$ ipython --no-banner

In [1]: import numpy as np

In [2]: np.set_printoptions(precision=3, suppress=True, linewidth=120)

In [3]: rd = lambda a: np.round(a, 3) + 0

In [4]: K = np.tril(np.array([[2, 0, 2, 3, -1, -3, -1],
   ...:     [-2, 1, 2, -3, 3, -1, 2],
   ...:     [-3, -1, 3, 1, 3, 2, 3],
   ...:     [0, -1, -2, -2, 2, 2, 1],
   ...:     [0, -3, 0, 2, 1, -2, -3],
   ...:     [0, 2, 2, 3, -2, 3, 1],
   ...:     [-3, -3, 2, 0, 2, 1, 1]]), -1) + np.eye(7, dtype=int)

In [5]: print(K)
[[ 1  0  0  0  0  0  0]
 [-2  1  0  0  0  0  0]
 [-3 -1  1  0  0  0  0]
 [ 0 -1 -2  1  0  0  0]
 [ 0 -3  0  2  1  0  0]
 [ 0  2  2  3 -2  1  0]
 [-3 -3  2  0  2  1  1]]

In [6]: # triangular: eigenvalues sit on the diagonal

In [7]: rng = np.random.default_rng(52817)

In [8]: A2 = K + rng.integers(-2, 3, (7, 6)) @ rng.integers(-2, 3, (6, 7))

In [9]: print(A2)
[[  0  -9   2   4   4  -2  -6]
 [ -2   7   1  -7  -1   1   2]
 [  0   4   7  -1  -9   2  -4]
 [  7   1   4   5 -11   8   3]
 [ -4  -4  -4   5   3  -1   0]
 [  1   6   8   5  -4  -1   0]
 [  6  -3  11  -2 -10  13   2]]

In [10]: print(np.linalg.matrix_rank(A2 - K, tol=1e-8))
6

In [11]: print((K + K.T) / 2)
[[ 1.  -1.  -1.5  0.   0.   0.  -1.5]
 [-1.   1.  -0.5 -0.5 -1.5  1.  -1.5]
 [-1.5 -0.5  1.  -1.   0.   1.   1. ]
 [ 0.  -0.5 -1.   1.   1.   1.5  0. ]
 [ 0.  -1.5  0.   1.   1.  -1.   1. ]
 [ 0.   1.   1.   1.5 -1.   1.   0.5]
 [-1.5 -1.5  1.   0.   1.   0.5  1. ]]

In [12]: print(rd(np.abs(np.linalg.eigvals(K)).max()))
1.0

In [13]: print(rd(np.sort(np.abs(np.linalg.eigvals(K)))))
[1. 1. 1. 1. 1. 1. 1.]

In [14]: print(np.allclose(K, K.T))
False

In [15]: np.linalg.determinant(K)
---------------------------------------------------------------------------
AttributeError                            Traceback (most recent call last)
Cell In[15], line 1
----> 1 np.linalg.determinant(K)

AttributeError: module 'numpy.linalg' has no attribute 'determinant'

In [16]: print((K - K.T) / 2)
[[ 0.   1.   1.5  0.   0.   0.   1.5]
 [-1.   0.   0.5  0.5  1.5 -1.   1.5]
 [-1.5 -0.5  0.   1.   0.  -1.  -1. ]
 [ 0.  -0.5 -1.   0.  -1.  -1.5  0. ]
 [ 0.  -1.5  0.   1.   0.   1.  -1. ]
 [ 0.   1.   1.   1.5 -1.   0.  -0.5]
 [-1.5 -1.5  1.   0.   1.   0.5  0. ]]

In [17]: print(K @ K)
[[  1   0   0   0   0   0   0]
 [ -4   1   0   0   0   0   0]
 [ -4  -2   1   0   0   0   0]
 [  8   0  -4   1   0   0   0]
 [  6  -8  -4   4   1   0   0]
 [-10   5  -2   2  -4   1   0]
 [ -6 -12   6   7   2   2   1]]

In [18]: print(rd(np.linalg.det(K)))
1.0

In [19]: print([round(float(x), 3) for x in np.linalg.svd(K, compute_uv=False)[:3]])
[6.507, 4.781, 3.851]

In [20]: print(rd(np.linalg.norm(K, 2) / np.linalg.norm(K)))
0.698

In [21]: print(np.linalg.matrix_rank(K, rtol=0.1))
5

In [22]: def softmax(z):
    ...:     e = np.exp(z - z.max(axis=-1, keepdims=True))
    ...:     return e / e.sum(axis=-1, keepdims=True)
    ...: 

In [23]: print(rd(softmax(K).sum(axis=1)))
[1. 1. 1. 1. 1. 1. 1.]

In [24]: print(rd(softmax(K[6] + 3)))
[0.002 0.002 0.347 0.047 0.347 0.128 0.128]

In [25]: print(rd(softmax(K[6])))
[0.002 0.002 0.347 0.047 0.347 0.128 0.128]

In [26]: att = K @ K.T / np.sqrt(7)

In [27]: print(softmax(att).round(6).argmax(axis=1))
[0 1 6 3 4 5 6]

In [28]: J = np.loadtxt("m.csv", delimiter=",")

In [29]: print(J)
[[0. 2. 3. 1. 3. 3. 2. 1. 0. 3. 2. 1.]
 [3. 3. 0. 3. 1. 0. 0. 3. 0. 2. 1. 2.]
 [2. 3. 0. 3. 0. 1. 3. 3. 2. 3. 2. 1.]
 [1. 1. 3. 3. 3. 2. 2. 2. 3. 1. 2. 2.]
 [2. 2. 3. 2. 2. 1. 3. 0. 0. 2. 0. 2.]
 [0. 1. 3. 1. 3. 3. 0. 2. 0. 3. 2. 3.]
 [1. 0. 0. 0. 3. 3. 3. 3. 0. 0. 2. 0.]]

In [30]: print(rd(np.linalg.norm(J)))
18.815

In [31]: print(J.sum(axis=1))
[21. 18. 23. 25. 19. 21. 15.]

In [32]: print(J - J[0])
[[ 0.  0.  0.  0.  0.  0.  0.  0.  0.  0.  0.  0.]
 [ 3.  1. -3.  2. -2. -3. -2.  2.  0. -1. -1.  1.]
 [ 2.  1. -3.  2. -3. -2.  1.  2.  2.  0.  0.  0.]
 [ 1. -1.  0.  2.  0. -1.  0.  1.  3. -2.  0.  1.]
 [ 2.  0.  0.  1. -1. -2.  1. -1.  0. -1. -2.  1.]
 [ 0. -1.  0.  0.  0.  0. -2.  1.  0.  0.  0.  2.]
 [ 1. -2. -3. -1.  0.  0.  1.  2.  0. -3.  0. -1.]]

In [33]: u, r1 = J[6], J[3]

In [34]: print(u @ r1)
32.0

In [35]: pr = (u @ r1) / (u @ u) * u

In [36]: print(rd((r1 - pr) @ u))
0.0

In [37]: print(rd(r1 - pr))
[ 0.22   1.     3.     3.     0.659 -0.341 -0.341 -0.341  3.     1.     0.439  2.   ]

In [38]: print(np.outer(u, r1))
[[1. 1. 3. 3. 3. 2. 2. 2. 3. 1. 2. 2.]
 [0. 0. 0. 0. 0. 0. 0. 0. 0. 0. 0. 0.]
 [0. 0. 0. 0. 0. 0. 0. 0. 0. 0. 0. 0.]
 [0. 0. 0. 0. 0. 0. 0. 0. 0. 0. 0. 0.]
 [3. 3. 9. 9. 9. 6. 6. 6. 9. 3. 6. 6.]
 [3. 3. 9. 9. 9. 6. 6. 6. 9. 3. 6. 6.]
 [3. 3. 9. 9. 9. 6. 6. 6. 9. 3. 6. 6.]
 [3. 3. 9. 9. 9. 6. 6. 6. 9. 3. 6. 6.]
 [0. 0. 0. 0. 0. 0. 0. 0. 0. 0. 0. 0.]
 [0. 0. 0. 0. 0. 0. 0. 0. 0. 0. 0. 0.]
 [2. 2. 6. 6. 6. 4. 4. 4. 6. 2. 4. 4.]
 [0. 0. 0. 0. 0. 0. 0. 0. 0. 0. 0. 0.]]

In [39]: print(rd(np.linalg.norm(J, 1)), rd(np.linalg.norm(J, np.inf)))
15.0 25.0

In [40]: print(rd(np.linalg.norm(J, 2)))
15.994

In [41]: print(rd(np.linalg.norm(J, axis=0)))
[4.359 5.292 6.    5.745 6.403 5.745 5.916 6.    3.606 6.    4.583 4.796]

In [42]: print(np.linalg.norm(J, axis=1).argmax())
2
